>>> import numpy as np
>>> from numpy import linalg as LA
>>> np.set_printoptions(precision=1, suppress=True, linewidth=200)
>>> def rd(a):
...     return np.round(a, 1) + 0
... 
>>> A = np.loadtxt("block4.csv", delimiter=",")
>>> print(A)
[[-1.6 -1.5  1.1  1.   2.5 -2.1  4.3  2.  -0.1 -1.2 -0.4  1.6]
 [-0.3  0.3  1.   1.2  0.6 -2.  -0.5  1.3  0.1 -1.   0.3 -0.9]
 [ 0.1  0.9 -1.1  1.6 -1.1  1.8 -0.4  1.4  1.7  2.2 -1.   1.7]
 [-1.9  0.8 -2.3  0.1 -2.1  3.7  1.5  3.1 -2.5 -3.5 -0.3 -2.6]
 [ 1.5 -1.2 -0.4 -0.1 -1.7 -3.7  0.9 -0.1 -2.  -0.1  1.6 -0.8]
 [-1.5  3.9  1.3  1.2 -0.2 -0.8  0.   3.9  0.5 -2.2 -1.7  1.5]
 [ 0.1  1.9 -0.6  1.6  2.8 -3.6 -0.1  3.  -0.2 -0.7  0.7 -0.2]
 [-1.   0.4  1.8  2.   2.  -1.7  0.6  0.1  2.4 -0.1  1.3  2.8]
 [ 0.2  0.6 -1.1  3.4  2.7  5.6  1.5  3.3 -3.7  0.5 -3.5 -3.9]
 [ 0.   1.8 -0.8 -1.7 -0.8 -0.5  0.4  0.2  1.2 -1.7 -1.3  0.9]
 [ 1.1  2.  -1.7  0.2 -1.7  2.8  0.   1.1  0.  -0.9  0.2  1.5]
 [-1.2 -1.   0.7  0.2  0.7 -1.9  0.1 -1.3 -0.8 -0.6 -0.6 -0.3]
 [-1.8 -0.6 -0.5  0.1  0.2 -1.   0.8 -2.6  0.5 -3.7 -0.3 -0.7]
 [-2.1  0.6 -1.4  1.   1.1  2.5 -0.2  0.6  4.9 -3.4 -0.4  2.6]
 [ 1.4 -0.8  0.4  1.3 -0.3 -0.4  6.   2.1 -2.5  0.3 -1.5 -3.7]
 [ 3.1  1.4  2.7  0.9 -1.2 -1.3  0.5 -3.5  0.6  2.1 -3.  -2.6]
 [ 0.1  1.1 -0.2 -0.7 -2.7 -0.3  0.2 -0.4  0.9 -1.8 -1.6  1.8]
 [ 1.4 -1.9 -0.8 -1.  -0.2  3.   0.7 -0.6  1.6 -0.8 -0.7  4.7]
 [-0.5  0.   5.   1.4  0.9  0.2  1.  -2.7  3.1  0.4 -0.3  0.5]
 [-0.6  3.  -3.8 -1.8 -1.8  0.1  3.3  2.4 -4.4  1.9 -0.2 -5.1]
 [ 0.1 -0.5  0.1 -0.9 -0.6  6.4 -1.2  1.9  0.  -2.3  0.8 -1.8]
 [ 0.5  2.  -4.9  2.   2.2 -1.3  0.7  2.4 -1.5 -0.1  0.5 -1.9]
 [-1.3  1.6  1.7  2.3 -0.9 -2.6  0.4  3.4  1.   2.4 -0.3 -1.2]
 [-0.3 -0.5  1.9 -0.1 -0.6  4.9 -1.3  0.4  2.6  0.4  1.5  2.1]
 [-0.6 -3.1  1.  -0.1 -1.6 -4.6  2.2 -0.3 -0.2  1.2 -0.7 -1.3]
 [-1.1 -3.   4.7 -1.4 -0.4 -3.6  0.1  0.5  0.3  1.3 -0.3  1.7]
 [-0.6 -1.4  0.1 -0.8  0.  -1.7  0.2 -2.   0.   0.1  1.   2.8]
 [ 0.6 -3.2  2.   0.2  2.  -2.  -3.   0.1  0.6  0.3  0.9  0.3]
 [ 0.7  2.5  0.9 -0.1 -0.8 -3.4 -0.6 -0.9  0.4  0.6 -2.  -0.6]
 [-0.3 -0.1  1.4  2.5 -0.3 -2.3  5.5 -0.3  1.7  0.4 -2.4  1.2]
 [ 0.7 -0.9 -0.6 -2.  -1.5 -1.6  2.  -0.9 -1.8  1.5  0.2  0.4]
 [-0.5  0.8 -1.   1.   1.   0.   0.5  2.3  0.8  0.5 -1.2 -1. ]
 [-0.6 -0.3 -1.4 -1.8 -0.7 -2.9 -0.6  0.9 -1.3  1.1 -1.4 -3. ]
 [-1.1  0.  -1.4  0.9  1.1 -1.4  0.9 -0.7 -1.5  4.2  1.7 -0.9]
 [ 1.3  2.   0.6 -1.5 -1.3  2.9  0.9  3.  -1.3 -0.3 -2.  -2.8]
 [-0.1  1.1 -1.5 -1.9 -0.9 -0.3  0.5  2.3 -2.3 -1.9  3.6 -0.6]
 [ 0.4  2.2 -3.6  1.7 -1.2 -1.1  0.4  1.4  0.7  0.2  0.1 -0.6]
 [-0.2 -2.3  0.2  1.7  0.7  0.7  2.3  0.2 -1.8  0.8 -0.1 -1.9]
 [-0.2 -2.4 -1.6 -2.1 -0.3 -2.7 -3.  -2.3 -0.9 -1.1  0.5 -0.7]]
>>> cen = (A - A.mean(axis=0)) / A.std(axis=0)
>>> print(np.argwhere(np.abs(cen) > 2))
[[ 0  6]
 [ 3  9]
 [ 5  1]
 [ 6  4]
 [ 8  3]
 [ 8  4]
 [ 8  5]
 [ 8 10]
 [12  9]
 [13  8]
 [14  6]
 [15  0]
 [15  7]
 [17 11]
 [18  2]
 [19  8]
 [19 11]
 [20  5]
 [21  2]
 [23  5]
 [25  2]
 [27  6]
 [29  6]
 [33  9]
 [35 10]
 [38  6]]
>>> rd(cen.std(axis=0))
array([1., 1., 1., 1., 1., 1., 1., 1., 1., 1., 1., 1.])
>>> c = LA.lstsq(np.delete(cen, 8, axis=1), cen[:, 8])[0]
>>> print(rd(c))
[-0.1  0.2  0.2  0.3 -0.1  0.1 -0.2 -0.2 -0.1 -0.1  0.6]
>>> np.abs(c).argmax()
np.int64(10)
>>> out = A / np.sqrt((A ** 2).mean(axis=1, keepdims=True))
>>> rd(LA.norm(out, axis=1))
array([3.5, 3.5, 3.5, 3.5, 3.5, 3.5, 3.5, 3.5, 3.5, 3.5, 3.5, 3.5, 3.5, 3.5, 3.5, 3.5, 3.5, 3.5, 3.5, 3.5, 3.5, 3.5, 3.5, 3.5, 3.5, 3.5, 3.5, 3.5, 3.5, 3.5, 3.5, 3.5, 3.5, 3.5, 3.5, 3.5, 3.5, 3.5,
       3.5])
>>> LA.matrix_rank(A - A.mean(axis=1, keepdims=True))
np.int64(11)
>>> LA.matrix_rank(out) == LA.matrix_rank(A)
np.True_
>>> cen = A - A.mean(axis=0)
>>> Uu, sigma, vt = LA.svd(cen, full_matrices=False)
>>> rd(sigma)
array([19.5, 17.3, 13.1, 12.2, 10.6, 10. ,  9. ,  8.4,  6.1,  5.7,  5. ,  4.1])
>>> np.abs(vt[0]).argmax()
np.int64(5)
>>> rd(vt[0] * np.sign(vt[0, np.abs(vt[0]).argmax()]))
array([ 0. ,  0.3, -0.4,  0. , -0.1,  0.5,  0.1,  0.4, -0.4, -0.1, -0.1, -0.4])
>>> rd(cen.mean(axis=0))
array([0., 0., 0., 0., 0., 0., 0., 0., 0., 0., 0., 0.])
>>> np.searchsorted(np.cumsum(sigma ** 2) / (sigma ** 2).sum(), 0.9) + 1
np.int64(8)
>>> idx = A[:, 4] > np.median(A[:, 4])
>>> r0 = A[idx].mean(axis=0) - A[~idx].mean(axis=0)
>>> idx.astype(int)
array([1, 1, 0, 0, 0, 1, 1, 1, 1, 0, 0, 1, 1, 1, 0, 0, 0, 1, 1, 0, 0, 1, 0, 0, 0, 0, 1, 1, 0, 0, 0, 1, 0, 1, 0, 0, 0, 1, 0])
>>> np.argsort(-np.abs(r0).round(6), kind="stable")
array([ 4,  3, 11,  0,  8,  9,  1, 10,  2,  6,  7,  5])
>>> print(rd((((A - A.mean(axis=0)) @ r0 > 0) == idx).mean()))
0.9
>>> print(rd(r0))
[-0.7 -0.4  0.3  1.3  2.3  0.  -0.2 -0.2  0.7 -0.5  0.3  1. ]
>>> ((A - A.mean(axis=0)) @ r0 > 0).astype(int)
array([1, 1, 1, 0, 0, 1, 1, 1, 1, 0, 0, 1, 1, 1, 0, 0, 0, 1, 1, 0, 0, 1, 0, 1, 0, 1, 1, 1, 0, 1, 0, 1, 0, 1, 0, 0, 0, 1, 0])
>>> P = A @ LA.solve(A.T @ A, A.T)
>>> rd(P @ A[:, 5])
array([-2.1, -2. ,  1.8,  3.7, -3.7, -0.8, -3.6, -1.7,  5.6, -0.5,  2.8, -1.9, -1. ,  2.5, -0.4, -1.3, -0.3,  3. ,  0.2,  0.1,  6.4, -1.3, -2.6,  4.9, -4.6, -3.6, -1.7, -2. , -3.4, -2.3, -1.6,  0. ,
       -2.9, -1.4,  2.9, -0.3, -1.1,  0.7, -2.7])
>>> LA.matrix_rank(np.eye(39) - P)
np.int64(27)
>>> print(np.trace(P))
12.0
>>> rd(np.diag(P))
array([0.4, 0.1, 0.3, 0.4, 0.3, 0.5, 0.3, 0.2, 0.6, 0.2, 0.2, 0.1, 0.4, 0.5, 0.4, 0.5, 0.2, 0.4, 0.4, 0.5, 0.3, 0.3, 0.4, 0.3, 0.3, 0.4, 0.1, 0.3, 0.2, 0.3, 0.2, 0.1, 0.3, 0.4, 0.3, 0.4, 0.3, 0.2,
       0.3])
>>> M = np.load("m.npy")
>>> M
array([[ 1,  5, -3,  1,  2,  1,  6,  8, -6, -6],
       [ 2,  3, -9,  8,  0,  4, -2,  8,  0,  7],
       [ 5, -2,  2,  6,  3, -9,  9, -9, -1, -5],
       [-6,  1, -9, -5,  7, -9, -4,  1,  2,  4],
       [ 5, -2, -5, -3, -8, -2,  6,  9,  6,  2],
       [-4,  2,  7, -8,  0, -3,  8, -4, -9, -6],
       [-2,  6,  5, -4, -9, -3, -9, -7,  9,  1],
       [ 1, -2, -4,  0, -1,  1,  1,  2,  9, -8],
       [ 2,  7,  1, -5, -9, -3,  5, -6,  7,  0],
       [ 8, -5,  9,  8, -9,  3, -9, -7, -7,  9]])
>>> r0 = np.array([2, 2, 2, 3, 3, 2, 3, 3, 1, 3])
>>> out = M + np.outer(r0, np.eye(10)[9])
>>> rd(LA.det(out) / LA.det(M)), rd(1 + LA.solve(M, r0)[9])
(np.float64(0.4), np.float64(0.4))
>>> LA.matrix_rank(out - M)
np.int64(1)
>>> rng = np.random.default_rng(34552)
>>> idx = rng.permutation(10)
>>> idx
array([1, 9, 2, 4, 8, 5, 3, 7, 0, 6])
>>> out = M[idx][:, idx]
>>> np.diag(out)
array([ 3,  9,  2, -8,  7, -3, -5,  2,  1, -9])
>>> np.allclose(out, M)
False
>>> W0 = np.loadtxt("arr.csv", delimiter=",")
>>> print(W0)
[[   1.   -1.    1.   -1.]
 [   1.    0.    0.    0.]
 [   1.    1.    1.    1.]
 [   1.    2.    4.    8.]
 [   1.    3.    9.   27.]
 [   1.    4.   16.   64.]
 [   1.    5.   25.  125.]
 [   1.    6.   36.  216.]
 [   1.    7.   49.  343.]
 [   1.    8.   64.  512.]
 [   1.    9.   81.  729.]
 [   1.   10.  100. 1000.]
 [   1.   11.  121. 1331.]
 [   1.   12.  144. 1728.]]
>>> rd(LA.norm(W0, 1)), rd(LA.norm(W0, np.inf))
(np.float64(6085.0), np.float64(1885.0))
>>> rd(LA.norm(W0, axis=0))
array([   3.7,   25.5,  246.4, 2595.4])
>>> LA.matrix_rank(W0, rtol=0.1)
np.int64(1)
>>> W0.sum(axis=1)
array([   0.,    1.,    4.,   15.,   40.,   85.,  156.,  259.,  400.,  585.,  820., 1111., 1464., 1885.])
>>> W0.shape
(14, 4)
>>> np.unravel_index(np.abs(W0).argmax(), W0.shape)
(np.int64(13), np.int64(3))
>>> W0 - W0[0]
array([[   0.,    0.,    0.,    0.],
       [   0.,    1.,   -1.,    1.],
       [   0.,    2.,    0.,    2.],
       [   0.,    3.,    3.,    9.],
       [   0.,    4.,    8.,   28.],
       [   0.,    5.,   15.,   65.],
       [   0.,    6.,   24.,  126.],
       [   0.,    7.,   35.,  217.],
       [   0.,    8.,   48.,  344.],
       [   0.,    9.,   63.,  513.],
       [   0.,   10.,   80.,  730.],
       [   0.,   11.,   99., 1001.],
       [   0.,   12.,  120., 1332.],
       [   0.,   13.,  143., 1729.]])
>>> F = np.loadtxt("x.csv", delimiter=",")
>>> rd(F)
array([[ 2.8, -3.6,  2.2, -2.6, -0.8, -0.3, -1.7, -7.9,  1. ],
       [-2.8,  3.4, -2.2,  2.8,  0.6,  0.1,  1.6,  8. , -1.1],
       [ 0.6,  3.1,  0.9, -5.8,  3.7,  3.1,  0.6, -5.5,  0.9],
       [-0.9,  5.6, -0.3, -5.1,  4.7,  3.7,  1.7, -1.7,  0.4],
       [ 2.9, -4.4,  2.2, -1.7, -1.5, -0.9, -1.9, -7.5,  0.9],
       [-2.8,  3.5, -2.2,  2.7,  0.7,  0.2,  1.6,  8. , -1. ],
       [-1.3, -1.7, -1.3,  5.6, -2.9, -2.6, -0.1,  6.8, -1. ],
       [-2. ,  0.2, -1.8,  5. , -1.8, -1.7,  0.6,  7.8, -1.1],
       [ 2.5, -6.5,  1.6,  2.2, -4. , -3. , -2.3, -3.7,  0.3],
       [-0.1,  4.4,  0.3, -5.7,  4.3,  3.5,  1.2, -3.9,  0.7],
       [ 2.4, -6.5,  1.6,  2.4, -4.1, -3. , -2.3, -3.5,  0.3],
       [ 2.1, -6.5,  1.2,  3.4, -4.5, -3.4, -2.2, -2. ,  0.1],
       [ 1.6,  0.9,  1.5, -5.4,  2.5,  2.2, -0.2, -7.3,  1.1],
       [ 1.3, -6. ,  0.6,  4.7, -4.7, -3.7, -1.9,  0.6, -0.3],
       [ 1.6,  0.8,  1.5, -5.4,  2.4,  2.2, -0.2, -7.3,  1.1],
       [-2.9,  4.1, -2.2,  2.1,  1.2,  0.6,  1.8,  7.7, -1. ],
       [-0.1,  4.5,  0.3, -5.7,  4.3,  3.5,  1.2, -3.8,  0.7],
       [-1.8, -0.2, -1.7,  5.2, -2.1, -1.9,  0.4,  7.6, -1.1],
       [-2.2,  6.5, -1.3, -3.1,  4.4,  3.3,  2.2,  2.4, -0.1],
       [-1.4, -1.3, -1.4,  5.5, -2.7, -2.4,  0. ,  7. , -1.1],
       [-2.7,  3.1, -2.2,  3.1,  0.3, -0.1,  1.5,  8.1, -1.1],
       [ 1.9, -6.5,  1.1,  3.7, -4.6, -3.5, -2.2, -1.4,  0. ],
       [-0.6,  5.1,  0. , -5.4,  4.6,  3.6,  1.5, -2.7,  0.5],
       [ 2.9, -5.4,  2.1, -0.4, -2.5, -1.7, -2.2, -6.5,  0.8],
       [ 2.3, -1.1,  1.9, -4.5,  1.2,  1.2, -0.9, -8. ,  1.1],
       [-1.9,  0. , -1.7,  5. , -1.9, -1.8,  0.5,  7.7, -1.1],
       [ 2.7, -3.1,  2.2, -3.1, -0.3,  0.1, -1.5, -8.1,  1.1],
       [ 0.7, -5.3,  0.1,  5.4, -4.6, -3.7, -1.5,  2.4, -0.5],
       [-1. , -2.4, -1.1,  5.8, -3.4, -2.9, -0.4,  6.2, -1. ],
       [-2.1,  6.5, -1.3, -3.3,  4.4,  3.4,  2.2,  2.2, -0.1],
       [-1.2,  5.9, -0.5, -4.8,  4.7,  3.7,  1.8, -0.8,  0.3],
       [ 0.6,  3.2,  0.8, -5.8,  3.8,  3.2,  0.7, -5.4,  0.9]])
>>> W = np.array([[4, 5, 0, 0, 3, -1],
...     [1, 0, 3, -5, 2, 0],
...     [2, 2, -2, -4, 5, -1],
...     [4, 2, 1, -1, -5, 0],
...     [4, 5, 3, 4, -4, -1],
...     [-2, 0, -4, -4, 1, -3],
...     [-2, 0, 0, -3, 3, 4],
...     [-3, 5, 0, -3, -1, -5],
...     [1, 5, 4, -2, -1, 3]])
>>> c = np.array([-3, 2, -1, -3, -3, -2])
>>> act = np.maximum(F @ W + c, 0)
>>> LA.matrix_rank(act)
np.int64(6)
>>> rd((act > 0).mean(axis=0))
array([0.5, 0.5, 0.5, 0.4, 0.5, 0.5])
>>> C = np.array([[1, 5, 3], [4, 1, 0], [3, 3, 2], [0, 1, 3], [0, 5, 0], [4, 5, 2]])
>>> (act @ C).round(6).argmax(axis=1)
array([1, 0, 1, 1, 1, 0, 0, 0, 1, 1, 1, 1, 1, 2, 1, 0, 1, 0, 0, 0, 0, 2, 1, 1, 1, 0, 1, 2, 0, 0, 1, 1])
>>> idx = F[:, 4] > np.median(F[:, 4])
>>> r0 = F[idx].mean(axis=0) - F[~idx].mean(axis=0)
>>> (((F - F.mean(axis=0)) @ r0 > 0) == idx).mean()
np.float64(1.0)
>>> np.argsort(-np.abs(r0).round(6), kind="stable")
array([1, 3, 4, 5, 6, 0, 7, 2, 8])
>>> dist = LA.norm(F[:, None] - F[None], axis=-1)
>>> np.flatnonzero(dist[5] < dist.mean() / 2)
array([ 1,  5,  7, 15, 17, 20, 25])
>>> dist.shape
(32, 32)
>>> (dist + 1e9 * np.eye(32)).round(6).argmin(axis=1)
array([26,  5, 31, 30,  0,  1, 19, 25, 10, 16,  8, 21, 14, 27, 12,  5,  9, 25, 29,  6,  1, 11,  3,  4, 14,  7,  0, 13,  6, 18,  3,  2])
>>> rd(LA.norm(F, axis=1))
array([10., 10., 10., 10., 10., 10., 10., 10., 10., 10., 10., 10., 10., 10., 10., 10., 10., 10., 10., 10., 10., 10., 10., 10., 10., 10., 10., 10., 10., 10., 10., 10.])
>>> rd(LA.norm(F, 2) / LA.norm(F))
np.float64(0.8)
>>> out = np.array([[1, -1, -2, 2, 2, 3, -3, 1, -3],
...     [-1, 3, 2, 3, 0, -2, 2, -2, 1],
...     [1, 2, -1, 2, -1, 3, 2, -2, 3],
...     [-2, -1, 3, -3, 1, 0, 3, -1, 1],
...     [2, -1, -1, 1, 3, 1, 2, -3, -2],
...     [-3, -2, 0, -1, -3, -3, -3, -1, -1],
...     [1, 2, 3, 0, 1, 3, 3, -1, 1]])
>>> X = out.T @ out
>>> X
array([[ 21,   6, -10,  12,  15,  22,   7,  -1,  -3],
       [  6,  24,  10,  15,   0,   8,  20,  -7,  17],
       [-10,  10,  28, -10,   0,  -5,  24,  -7,  13],
       [ 12,  15, -10,  28,   5,  10,   0,  -7,  -1],
       [ 15,   0,   0,   5,  25,  18,  13,  -4, -10],
       [ 22,   8,  -5,  10,  18,  41,  13,  -2,   2],
       [  7,  20,  24,   0,  13,  13,  48, -20,  22],
       [ -1,  -7,  -7,  -7,  -4,  -2, -20,  21,  -6],
       [ -3,  17,  13,  -1, -10,   2,  22,  -6,  26]])
>>> out = X[0, 0] * X[1:] - np.outer(X[1:, 0], X[0])
>>> out
array([[   0,  468,  270,  243,  -90,   36,  378, -141,  375],
       [   0,  270,  488,  -90,  150,  115,  574, -157,  243],
       [   0,  243,  -90,  444,  -75,  -54,  -84, -135,   15],
       [   0,  -90,  150,  -75,  300,   48,  168,  -69, -165],
       [   0,   36,  115,  -54,   48,  377,  119,  -20,  108],
       [   0,  378,  574,  -84,  168,  119,  959, -413,  483],
       [   0, -141, -157, -135,  -69,  -20, -413,  440, -129],
       [   0,  375,  243,   15, -165,  108,  483, -129,  537]])
>>> LA.matrix_rank(out), LA.matrix_rank(X)
(np.int64(6), np.int64(7))
>>> rd(X[:, 0] / X[0, 0])
array([ 1. ,  0.3, -0.5,  0.6,  0.7,  1. ,  0.3,  0. , -0.1])
>>> np.flatnonzero(~out.round(6).any(axis=1))
array([], dtype=int64)
